% python3 -q
>>> import numpy as np
>>> np.set_printoptions(precision=1, suppress=True, linewidth=200)
>>> E = np.load("arr.npy")
>>> E
array([[ 0.2,  0. , -3.2, -3.1, -2.5,  0.3, -3.1],
       [-0.1,  0. ,  1.7,  1.6,  1.4, -0.2,  1.6],
       [-0.1,  0. ,  1.9,  1.8,  1.5, -0.2,  1.8],
       [-0.2,  0. ,  2.8,  2.7,  2.2, -0.3,  2.7]])
>>> # rank 1
>>> left, sig, Vh = np.linalg.svd(E)
>>> vecs = Vh[:(sig > 1e-8).sum()]
>>> rng = np.random.default_rng(10)
>>> x = E[1] + -3 * E[3] + rng.integers(2) * np.eye(7)[6]
>>> x
array([ 0.4,  0. , -6.8, -6.5, -5.4,  0.7, -5.5])
>>> np.linalg.matrix_rank(np.vstack([E, x]))
np.int64(2)
>>> np.allclose(vecs.T @ vecs @ x, x)
False
>>> round(np.linalg.norm(x - vecs.T @ vecs @ x), 1)
np.float64(0.9)
>>> [round(float(x), 1) for x in np.linalg.svd(E, compute_uv=False)[:3]]
[9.3, 0.0, 0.0]
>>> round(float(np.linalg.norm(E, 2) / np.linalg.norm(E)), 1)
1.0
>>> left, sig, Vh = np.linalg.svd(E)
>>> np.argmax(sig[:-1] / (sig[1:] + 1e-6)) + 1
np.int64(1)
>>> Y = left[:, :1] @ np.diag(sig[:1]) @ Vh[:1]
>>> np.linalg.matrix_rank(Y)
np.int64(1)
>>> round(float(np.linalg.norm(E - Y) / np.linalg.norm(E)), 1)
0.0
>>> np.linalg.matrix_rank(E, rtol=0.05)
np.int64(1)
>>> J = np.loadtxt("dump.csv", delimiter=",")
>>> J.round(1) + 0
array([[ 7.5,  2.5, -1.8, -5.8],
       [ 8.1,  2.6, -2.3, -4.7],
       [-5.5, -2.2,  0.7,  8. ],
       [-8.6, -2.6,  2.6,  3.6],
       [ 3.8,  0.3, -3. ,  8.7],
       [-0.3,  0.7,  1.9, -9.8],
       [-6.2, -1.1,  3.6, -6.8],
       [-0.5, -1. , -1.6,  9.8],
       [ 8.2,  2.6, -2.3, -4.6],
       [-8.8, -2.2,  3.7, -1.8],
       [ 8.7,  2.1, -3.8,  2.3],
       [-1.9, -1.3, -1. ,  9.7],
       [ 8.9,  2.2, -3.7,  1.7],
       [-6.9, -2.4,  1.4,  6.7],
       [-7.1, -1.4,  3.8, -5.8],
       [-7.4, -2.5,  1.8,  6. ],
       [-6.2, -2.3,  1.1,  7.4],
       [-6.4, -2.3,  1.1,  7.3],
       [ 9. ,  2.6, -3.2, -1.7],
       [ 9. ,  2.4, -3.5,  0.2],
       [-3.5, -1.7, -0.3,  9.2],
       [-5.4, -2.1,  0.6,  8.1],
       [ 1.8,  1.3,  1. , -9.7],
       [-3.7, -1.8, -0.2,  9.1],
       [-7.1, -1.4,  3.8, -5.8],
       [-4.2, -1.9,  0. ,  8.9],
       [-8.8, -2.2,  3.7, -2.1]])
>>> np.allclose(J[:-1].T @ np.linalg.lstsq(J[:-1].T, J[-1])[0], J[-1])
True
>>> np.linalg.lstsq(J[:-1].T, J[-1])[2]
np.int32(2)
>>> np.round(np.trace(np.linalg.pinv(J) @ J), 1)
np.float64(2.0)
>>> np.round(J @ np.linalg.pinv(J) @ J, 1) + 0
array([[ 7.5,  2.5, -1.8, -5.8],
       [ 8.1,  2.6, -2.3, -4.7],
       [-5.5, -2.2,  0.7,  8. ],
       [-8.6, -2.6,  2.6,  3.6],
       [ 3.8,  0.3, -3. ,  8.7],
       [-0.3,  0.7,  1.9, -9.8],
       [-6.2, -1.1,  3.6, -6.8],
       [-0.5, -1. , -1.6,  9.8],
       [ 8.2,  2.6, -2.3, -4.6],
       [-8.8, -2.2,  3.7, -1.8],
       [ 8.7,  2.1, -3.8,  2.3],
       [-1.9, -1.3, -1. ,  9.7],
       [ 8.9,  2.2, -3.7,  1.7],
       [-6.9, -2.4,  1.4,  6.7],
       [-7.1, -1.4,  3.8, -5.8],
       [-7.4, -2.5,  1.8,  6. ],
       [-6.2, -2.3,  1.1,  7.4],
       [-6.4, -2.3,  1.1,  7.3],
       [ 9. ,  2.6, -3.2, -1.7],
       [ 9. ,  2.4, -3.5,  0.2],
       [-3.5, -1.7, -0.3,  9.2],
       [-5.4, -2.1,  0.6,  8.1],
       [ 1.8,  1.3,  1. , -9.7],
       [-3.7, -1.8, -0.2,  9.1],
       [-7.1, -1.4,  3.8, -5.8],
       [-4.2, -1.9,  0. ,  8.9],
       [-8.8, -2.2,  3.7, -2.1]])
>>> gram = np.cov(J, rowvar=False)
>>> np.median(J, axis=0)
array([-3.7, -1.4,  0.6,  2.3])
>>> gram
array([[ 43.7,  12.7, -14.8, -11.1],
       [ 12.7,   4. ,  -3.7,  -6.8],
       [-14.8,  -3.7,   6.4,  -3.7],
       [-11.1,  -6.8,  -3.7,  44.6]])
>>> gram.shape
(4, 4)
>>> np.argsort(-J.std(axis=0).round(6), kind="stable")
array([3, 0, 2, 1])
>>> left, sig, Vh = np.linalg.svd(gram)
>>> vecs = Vh[:(sig > 1e-8).sum()]
>>> x = gram[1] + -1 * gram[2] + rng.integers(2) * np.eye(4)[0]
>>> x
array([ 28.6,   7.7, -10. ,  -3.1])
>>> round(np.linalg.norm(x - vecs.T @ vecs @ x), 1)
np.float64(0.4)
>>> np.allclose(vecs.T @ vecs @ x, x)
False
>>> np.linalg.matrix_rank(np.vstack([gram, x]))
np.int64(3)
>>> np.diag(vecs.T @ vecs)
array([0.8, 0.1, 0.1, 1. ])
>>> lab = J[:, 2] > np.median(J[:, 2])
>>> r0 = J[lab].mean(axis=0) - J[~lab].mean(axis=0)
>>> np.argsort(-np.abs(r0).round(6), kind="stable")
array([0, 2, 3, 1])
>>> ((J - J.mean(axis=0)) @ r0 > 0).astype(int)
array([0, 0, 1, 1, 0, 1, 1, 0, 0, 1, 0, 0, 0, 1, 1, 1, 1, 1, 0, 0, 0, 1, 1, 0, 1, 1, 1])
>>> round((((J - J.mean(axis=0)) @ r0 > 0) == lab).mean(), 1)
np.float64(0.9)
>>> left, sig, Vh = np.linalg.svd(J)
>>> vecs = Vh[:(sig > 1e-8).sum()]
>>> x = J[6] + -3 * J[1] + rng.integers(2) * np.eye(4)[1]
>>> x
array([-30.7,  -8.9,  10.5,   7.2])
>>> np.linalg.matrix_rank(np.vstack([J, x]))
np.int64(2)
>>> np.allclose(vecs.T @ vecs @ x, x)
True
